$ ipython --no-banner

In [1]: import numpy as np

In [2]: np.set_printoptions(suppress=True, linewidth=120)

In [3]: arr = np.load("test17.npy")

In [4]: arr
Out[4]: 
array([[-2, -1,  8, -1, -7,  0, -1],
       [ 0, -3,  7,  0,  1, -6,  0],
       [ 0,  0, -6,  1,  2, -5,  2],
       [ 0,  0,  0,  4,  7,  1, -9],
       [ 0,  0,  0,  0,  9,  7, -2],
       [ 0,  0,  0,  0,  0,  0,  8],
       [ 0,  0,  0,  0,  0,  0, -8]])

In [5]: # rank 6

In [6]: np.round(np.sort(np.linalg.eigvals(arr)), 3)
Out[6]: array([-8., -6., -3., -2.,  0.,  4.,  9.])

In [7]: np.prod(np.diag(arr)), round(np.linalg.det(arr), 3)
Out[7]: (np.int64(0), np.float64(0.0))

In [8]: Y = arr[0, 0] * arr[1:] - np.outer(arr[1:, 0], arr[0])

In [9]: Y
Out[9]: 
array([[  0,   6, -14,   0,  -2,  12,   0],
       [  0,   0,  12,  -2,  -4,  10,  -4],
       [  0,   0,   0,  -8, -14,  -2,  18],
       [  0,   0,   0,   0, -18, -14,   4],
       [  0,   0,   0,   0,   0,   0, -16],
       [  0,   0,   0,   0,   0,   0,  16]])

In [10]: arr[:, 0] / arr[0, 0]
Out[10]: array([ 1., -0., -0., -0., -0., -0., -0.])

In [11]: np.linalg.matrix_rank(Y), np.linalg.matrix_rank(arr)
Out[11]: (np.int64(5), np.int64(6))

In [12]: Y.sum(axis=0)
Out[12]: array([  0,   6,  -2, -10, -38,   6,  18])

In [13]: Y - Y[0]
Out[13]: 
array([[  0,   0,   0,   0,   0,   0,   0],
       [  0,  -6,  26,  -2,  -2,  -2,  -4],
       [  0,  -6,  14,  -8, -12, -14,  18],
       [  0,  -6,  14,   0, -16, -26,   4],
       [  0,  -6,  14,   0,   2, -12, -16],
       [  0,  -6,  14,   0,   2, -12,  16]])

In [14]: Y.shape
Out[14]: (6, 7)

In [15]: Y[:, 7]
---------------------------------------------------------------------------
IndexError                                Traceback (most recent call last)
Cell In[15], line 1
----> 1 Y[:, 7]

IndexError: index 7 is out of bounds for axis 1 with size 7

In [16]: K = np.load("mat.npy")

In [17]: K
Out[17]: 
array([[-1.,  1.,  1.,  1.],
       [ 1., -1.,  1.,  1.],
       [ 1.,  1., -1.,  1.],
       [ 1.,  1.,  1., -1.]])

In [18]: # equal to its transpose

In [19]: np.linalg.matrix_power(arr, 4)
Out[19]: 
array([[    16,     65,  -3155,    297,  -3762,  -5846,  12245],
       [     0,     81,  -2835,    301,   1618,  -1294,   4405],
       [     0,      0,   1296,   -104,   1339,   2333, -10338],
       [     0,      0,      0,    256,   8827,   6581,   3922],
       [     0,      0,      0,      0,   6561,   5103,   3798],
       [     0,      0,      0,      0,      0,      0,  -4096],
       [     0,      0,      0,      0,      0,      0,   4096]])

In [20]: np.allclose(arr @ arr.T, arr.T @ arr)
Out[20]: False

In [21]: np.allclose(arr, arr.T)
Out[21]: False

In [22]: (arr - arr.T) / 2
Out[22]: 
array([[ 0. , -0.5,  4. , -0.5, -3.5,  0. , -0.5],
       [ 0.5,  0. ,  3.5,  0. ,  0.5, -3. ,  0. ],
       [-4. , -3.5,  0. ,  0.5,  1. , -2.5,  1. ],
       [ 0.5,  0. , -0.5,  0. ,  3.5,  0.5, -4.5],
       [ 3.5, -0.5, -1. , -3.5,  0. ,  3.5, -1. ],
       [ 0. ,  3. ,  2.5, -0.5, -3.5,  0. ,  4. ],
       [ 0.5,  0. , -1. ,  4.5,  1. , -4. ,  0. ]])

In [23]: round(float(np.linalg.det(arr)), 3)
Out[23]: 0.0

In [24]: np.round(np.sort(np.abs(np.linalg.eigvals(arr))), 3)
Out[24]: array([0., 2., 3., 4., 6., 8., 9.])

In [25]: np.round(np.abs(np.linalg.eigvals(arr)).max(), 3)
Out[25]: np.float64(9.0)

In [26]: (arr + arr.T) / 2
Out[26]: 
array([[-2. , -0.5,  4. , -0.5, -3.5,  0. , -0.5],
       [-0.5, -3. ,  3.5,  0. ,  0.5, -3. ,  0. ],
       [ 4. ,  3.5, -6. ,  0.5,  1. , -2.5,  1. ],
       [-0.5,  0. ,  0.5,  4. ,  3.5,  0.5, -4.5],
       [-3.5,  0.5,  1. ,  3.5,  9. ,  3.5, -1. ],
       [ 0. , -3. , -2.5,  0.5,  3.5,  0. ,  4. ],
       [-0.5,  0. ,  1. , -4.5, -1. ,  4. , -8. ]])

In [27]: arr.inv()
---------------------------------------------------------------------------
AttributeError                            Traceback (most recent call last)
Cell In[27], line 1
----> 1 arr.inv()

AttributeError: 'numpy.ndarray' object has no attribute 'inv'

In [28]: np.trace(arr)
Out[28]: np.int64(-6)
